% ipython --no-banner

In [1]: import numpy as np

In [2]: from numpy import linalg as LA

In [3]: np.set_printoptions(suppress=True, linewidth=120)

In [4]: arr = np.loadtxt("dump.csv", delimiter=",")

In [5]: print(arr)
[[-1.58 21.56 60.92]
 [ 0.84 19.89 59.26]
 [-1.95 19.46 60.29]
 [ 1.44 21.17 59.64]
 [ 0.09 20.09 58.33]
 [-1.49 20.36 59.59]
 [ 0.72 19.31 59.39]
 [-1.56 19.01 59.67]
 [-1.48 20.5  59.94]
 [-0.88 19.69 59.91]
 [ 0.2  20.22 61.14]
 [-0.77 19.06 60.15]]

In [6]: dist = LA.norm(arr[:, None] - arr[None], axis=-1)

In [7]: print(dist[9].round(2))
[2.24 1.85 1.16 2.77 1.9  0.96 1.72 0.99 1.01 0.   1.72 0.68]

In [8]: print((dist + 1e9 * np.eye(12)).round(6).argmin(axis=1))
[ 8  6  7  1  1  8  1  2  5 11  9  9]

In [9]: print(np.round(LA.norm(arr - arr.mean(axis=0), axis=1), 2))
[2.14 1.5  1.59 2.29 1.65 1.05 1.52 1.46 1.06 0.49 1.5  1.04]

In [10]: print(dist.mean(axis=1).argmax())
3

In [11]: print(LA.matrix_rank(dist ** 2))
5

In [12]: print(np.flatnonzero(dist[9] < dist.mean() / 2))
[ 9 11]

In [13]: print(dist[9].round(6).argsort(kind="stable")[:4])
[ 9 11  5  7]

In [14]: other = np.c_[arr[:, :1] @ np.array([[0]]), np.array([1, 3, 0, 0, 0, 0, 0, 0, 2, 3, 3, 3])]

In [15]: print(other)
[[0. 1.]
 [0. 3.]
 [0. 0.]
 [0. 0.]
 [0. 0.]
 [0. 0.]
 [0. 0.]
 [0. 0.]
 [0. 2.]
 [0. 3.]
 [0. 3.]
 [0. 3.]]

In [16]: print(LA.matrix_rank(np.c_[arr, other]))
4

In [17]: print(np.round(LA.lstsq(arr, other[:, 0])[0], 2))
[0. 0. 0.]

In [18]: print(np.unravel_index(np.abs(arr).argmax(), arr.shape))
(np.int64(10), np.int64(2))

In [19]: print(np.count_nonzero(arr))
36

In [20]: print(np.round(arr.sum(axis=1), 2))
[80.9  79.99 77.8  82.25 78.51 78.46 79.42 77.12 78.96 78.72 81.56 78.44]

In [21]: print(np.round(arr.sum(axis=0), 2))
[ -6.42 240.32 718.23]

In [22]: LA.rank(arr)
AttributeError: module 'numpy.linalg' has no attribute 'rank'


In [23]: print(LA.matrix_rank(arr))
3

In [24]: print(np.round(arr.mean(axis=0), 2))
[-0.54 20.03 59.85]

In [25]: print(np.round(LA.svd(arr, compute_uv=False), 2))
[218.66   3.86   2.33]

In [26]: print(round(float(LA.norm(arr)), 2))
218.7

In [27]: cen = (arr - arr.mean(axis=0)) / arr.std(axis=0)

In [28]: print(np.argwhere(np.abs(cen) > 2))
[[0 1]
 [4 2]]

In [29]: c = LA.lstsq(np.delete(cen, 0, axis=1), cen[:, 0])[0]

In [30]: print(round(1 - np.var(cen[:, 0] - np.delete(cen, 0, axis=1) @ c), 2))
0.16

In [31]: print(np.abs(c).argmax())
1

In [32]: print(c.round(2))
[ 0.21 -0.4 ]

In [33]: J = np.load("w.npy")

In [34]: print(J)
[[1 2 1 2 1 2]
 [2 5 2 5 2 5]
 [5 0 5 0 5 0]
 [1 2 1 2 1 2]
 [2 5 2 5 2 5]
 [5 0 5 0 5 0]]

In [35]: # row 3 repeats row 0

In [36]: print(J.reshape(-1, 2))
[[1 2]
 [1 2]
 [1 2]
 [2 5]
 [2 5]
 [2 5]
 [5 0]
 [5 0]
 [5 0]
 [1 2]
 [1 2]
 [1 2]
 [2 5]
 [2 5]
 [2 5]
 [5 0]
 [5 0]
 [5 0]]

In [37]: print(J.ravel(order="F"))
[1 2 5 1 2 5 2 5 0 2 5 0 1 2 5 1 2 5 2 5 0 2 5 0 1 2 5 1 2 5 2 5 0 2 5 0]

In [38]: print(J.reshape(2, -1))
[[1 2 1 2 1 2 2 5 2 5 2 5 5 0 5 0 5 0]
 [1 2 1 2 1 2 2 5 2 5 2 5 5 0 5 0 5 0]]

In [39]: blk = J.reshape(6, 2, -1)

In [40]: print(blk.transpose(1, 0, 2))
[[[1 2 1]
  [2 5 2]
  [5 0 5]
  [1 2 1]
  [2 5 2]
  [5 0 5]]

 [[2 1 2]
  [5 2 5]
  [0 5 0]
  [2 1 2]
  [5 2 5]
  [0 5 0]]]

In [41]: print(blk.shape)
(6, 2, 3)

In [42]: print(np.einsum("ihd,ihd->ih", blk, blk))
[[ 6  9]
 [33 54]
 [50 25]
 [ 6  9]
 [33 54]
 [50 25]]

In [43]: print(LA.cond(J) > 100)
True

In [44]: print(LA.matrix_rank(J, rtol=0.1))
2

In [45]: print(np.argsort(-LA.norm(J, axis=0).round(6), kind="stable")[:3])
[0 2 4]

In [46]: print([round(float(x), 2) for x in LA.svd(J, compute_uv=False)[:3]])
[15.78, 10.24, 0.0]

In [47]: print(np.unique(J.round(6), axis=0).shape)
(3, 6)

In [48]: print(np.abs(np.diag(LA.qr(J)[1])) > 1e-9)
[ True  True False False False False]

In [49]: print(np.round(J @ LA.pinv(J) @ J, 2) + 0)
[[1. 2. 1. 2. 1. 2.]
 [2. 5. 2. 5. 2. 5.]
 [5. 0. 5. 0. 5. 0.]
 [1. 2. 1. 2. 1. 2.]
 [2. 5. 2. 5. 2. 5.]
 [5. 0. 5. 0. 5. 0.]]

In [50]: print(np.allclose(J[:-1].T @ LA.lstsq(J[:-1].T, J[-1])[0], J[-1]))
True

In [51]: LA.inv(J)
LinAlgError: Singular matrix


In [52]: feats = np.loadtxt("mat.csv", delimiter=",")

In [53]: print(feats.round(2))
[[ 0.71  0.71  0.  ]
 [-0.71  0.71  0.  ]
 [ 0.    0.    1.  ]]

In [54]: # splits into 2 blocks

In [55]: rng = np.random.default_rng(9176)

In [56]: z = rng.permutation(3)

In [57]: print(z)
[2 1 0]

In [58]: other = feats[z][:, z]

In [59]: print(other.round(2))
[[ 1.    0.    0.  ]
 [ 0.    0.71 -0.71]
 [ 0.    0.71  0.71]]

In [60]: print(round(float(np.trace(other)), 2))
2.41

In [61]: print(np.allclose(other, feats))
False

In [62]: print(np.round(np.sort(np.abs(LA.eigvals(other))), 2))
[1. 1. 1.]

In [63]: print(round(float(LA.det(other)), 2), round(float(LA.det(feats[z])), 2))
1.0 -1.0

In [64]: print(np.round(np.diag(other), 2))
[1.   0.71 0.71]

In [65]: print(np.round(LA.norm(feats, axis=0), 2))
[1. 1. 1.]

In [66]: print(np.round(feats.T @ feats, 2) + 0)
[[1. 0. 0.]
 [0. 1. 0.]
 [0. 0. 1.]]

In [67]: print(np.round(LA.pinv(feats), 2))
[[ 0.71 -0.71  0.  ]
 [ 0.71  0.71  0.  ]
 [ 0.    0.    1.  ]]

In [68]: Uu, s, Vt = LA.svd(feats, full_matrices=False)

In [69]: print(np.round(Uu.T @ Uu, 2) + 0)
[[1. 0. 0.]
 [0. 1. 0.]
 [0. 0. 1.]]

In [70]: print(np.round(Uu.T @ feats @ Vt.T, 2) + 0)
[[1. 0. 0.]
 [0. 1. 0.]
 [0. 0. 1.]]

In [71]: print(s)
[1. 1. 1.]

In [72]: print(Uu.shape, s.shape, Vt.shape)
(3, 3) (3,) (3, 3)

In [73]: print(round(np.sqrt((s ** 2).sum()), 2), round(LA.norm(feats), 2))
1.73 1.73

In [74]: print((feats != 0).astype(int))
[[1 1 0]
 [1 1 0]
 [0 0 1]]

In [75]: print((LA.matrix_power((feats != 0) + (feats.T != 0) + np.eye(3), 3) > 0).astype(int))
[[1 1 0]
 [1 1 0]
 [0 0 1]]

In [76]: W1 = np.array([[3, 4, -6, -3, 6], [-4, -3, 1, 8, 6], [1, 0, 8, -6, 7]])

In [77]: c = np.array([2, 2, -1, 0, 0])

In [78]: act = np.maximum(feats @ W1 + c, 0)

In [79]: print(act.round(2) + 0)
[[1.29 2.71 0.   3.54 8.49]
 [0.   0.   3.95 7.78 0.  ]
 [3.   2.   7.   0.   7.  ]]

In [80]: print(np.round((act > 0).mean(axis=0), 2))
[0.67 0.67 0.67 0.67 1.  ]

In [81]: print((act > 0).astype(int))
[[1 1 0 1 1]
 [0 0 1 1 1]
 [1 1 1 0 1]]

In [82]: W2 = np.array([[9, -6], [4, 1], [7, 2], [5, -5], [0, 9]])

In [83]: print(np.round(act @ W2, 2))
[[ 40.14  53.64]
 [ 66.54 -30.99]
 [ 84.    61.  ]]

In [84]: print((act @ W2).round(6).argmax(axis=1))
[1 0 0]

In [85]: print(W1 @ W2)
[[-14  43]
 [ -1  37]
 [ 35 103]]

In [86]: mat = np.loadtxt("sample16.csv", delimiter=",")

In [87]: print(mat.round(2))
[[ 0.    0.94  0.33]
 [-0.58  0.27 -0.77]
 [-0.81 -0.19  0.55]]

In [88]: # orthonormal columns

In [89]: print(np.round(LA.pinv(mat), 2))
[[ 0.   -0.58 -0.81]
 [ 0.94  0.27 -0.19]
 [ 0.33 -0.77  0.55]]

In [90]: vec = np.array([0, 1, -1])

In [91]: rhs = mat @ vec

In [92]: c, lr = np.zeros(3), 1 / LA.norm(mat, 2) ** 2

In [93]: for i in range(6):
    ...:     c -= lr * mat.T @ (mat @ c - rhs)
    ...:     if i % 1 == 0: print(i, round(LA.norm(mat @ c - rhs), 2))
    ...: 
0 0.0
1 0.0
2 0.0
3 0.0
4 0.0
5 0.0

In [94]: print(c.round(2) + 0)
[ 0.  1. -1.]

In [95]: u, g = mat[2], mat[1]

In [96]: print(u @ u)
1.0

In [97]: print(np.round(u @ g, 2))
0.0

In [98]: p = (u @ g) / (u @ u) * u

In [99]: print(np.round(LA.norm(u + g) ** 2 + LA.norm(u - g) ** 2, 2))
4.0

In [100]: print(p.round(2) + 0)
[0. 0. 0.]

In [101]: vec = np.array([-9, -7, 0])

In [102]: print(np.round(LA.inv(mat), 2) + 0)
[[ 0.   -0.58 -0.81]
 [ 0.94  0.27 -0.19]
 [ 0.33 -0.77  0.55]]

In [103]: print(np.round(np.abs(LA.eigvals(mat)), 2))
[1. 1. 1.]

In [104]: print(round(float(LA.det(mat)), 2))
1.0

In [105]: print(np.round(np.sort(np.abs(np.degrees(np.angle(LA.eigvals(mat))))), 2))
[ 0.   95.26 95.26]

In [106]: W0 = np.loadtxt("run2.csv", delimiter=",")

In [107]: print(W0)
[[ -0.1   0.8  -2. ]
 [ -1.5  -0.6   0.5]
 [ -1.4   0.2  -0.6]
 [ -0.8   0.2  -0.8]
 [ -0.4   0.8   0. ]
 [  0.8  -0.1  -2.3]
 [  0.6   0.7  -0.8]
 [ -0.9  -1.2  -0.9]
 [ -1.6   0.8  -0.4]
 [  0.3   0.1  -2.4]
 [ -0.8   1.1  -3.1]
 [ -1.3   0.5  -2.1]
 [ -3.   15.  -15. ]
 [  1.    1.5  -0.6]
 [ -2.2  -1.5   0.1]
 [  0.7   0.6  -2.2]
 [ -0.6  -2.    1.3]
 [  1.7  -0.2  -0.6]
 [ -0.7  -1.2   1.2]
 [  2.2   0.6  -0.4]
 [ -0.7   0.3   0.9]
 [  0.6  -0.4   0.2]
 [ -0.9  -0.3  -0.6]
 [  0.6  -0.5  -0.6]
 [  0.9  -0.7   1.3]]

In [108]: # row 12 dominates

In [109]: cen = W0 - W0.mean(axis=0)

In [110]: vecs = LA.svd(cen)[2][:1]

In [111]: other = cen - cen @ vecs.T @ vecs

In [112]: print(np.round(LA.norm(other) / LA.norm(cen), 2))
0.29

In [113]: print(np.round((cen @ vecs.T).std(axis=0), 2))
[4.29]

In [114]: print(np.round(other.std(axis=0), 2))
[1.1  0.52 0.51]

In [115]: K = np.loadtxt("arr.csv", delimiter=",")

In [116]: print(K.round(2))
[[ 1.    0.    0.    0.  ]
 [ 0.   -0.5   0.    0.87]
 [ 0.    0.    1.    0.  ]
 [ 0.   -0.87  0.   -0.5 ]]

In [117]: # 3 blocks once reordered

In [118]: other = K / np.sqrt((K ** 2).mean(axis=1, keepdims=True))

In [119]: print(other[2])
[0. 0. 2. 0.]

In [120]: other = np.array([[-3, 8, -2], [3, 0, 3]])

In [121]: W2 = np.kron(other, K)

In [122]: print(W2.shape)
(8, 12)

In [123]: print(round(float(LA.norm(W2, 2)), 2), np.round(LA.norm(other, 2) * LA.norm(K, 2), 2))
8.98 8.98

In [124]: print(LA.matrix_rank(W2))
8

In [125]: print(W2.round(2))
[[-3.   -0.   -0.   -0.    8.    0.    0.    0.   -2.   -0.   -0.   -0.  ]
 [-0.    1.5  -0.   -2.6   0.   -4.    0.    6.93 -0.    1.   -0.   -1.73]
 [-0.   -0.   -3.   -0.    0.    0.    8.    0.   -0.   -0.   -2.   -0.  ]
 [-0.    2.6  -0.    1.5   0.   -6.93  0.   -4.   -0.    1.73 -0.    1.  ]
 [ 3.    0.    0.    0.    0.    0.    0.    0.    3.    0.    0.    0.  ]
 [ 0.   -1.5   0.    2.6   0.   -0.    0.    0.    0.   -1.5   0.    2.6 ]
 [ 0.    0.    3.    0.    0.    0.    0.    0.    0.    0.    3.    0.  ]
 [ 0.   -2.6   0.   -1.5   0.   -0.    0.   -0.    0.   -2.6   0.   -1.5 ]]

In [126]: A = np.loadtxt("m.csv", delimiter=",")

In [127]: print(A)
[[-2.  2.  0.]
 [ 2. -2.  0.]
 [-1.  1.  0.]]

In [128]: # rows and columns are dependent

In [129]: other = A + rng.integers(-2, 3, (3, 1)) @ rng.integers(-2, 3, (1, 3))

In [130]: print(other)
[[ 0. -2.  4.]
 [ 0.  2. -4.]
 [-2.  3. -2.]]

In [131]: print(LA.matrix_rank(other - A, tol=1e-8))
1

In [132]: print(np.abs(other - A).sum(axis=1))
[10. 10.  5.]

In [133]: Uu, s, Vt = LA.svd(A)

In [134]: print(s.round(2) + 0)
[4.24 0.   0.  ]

In [135]: other = Uu[:, :1] @ np.diag(s[:1]) @ Vt[:1]

In [136]: print(np.abs(A - other).max())
0.0
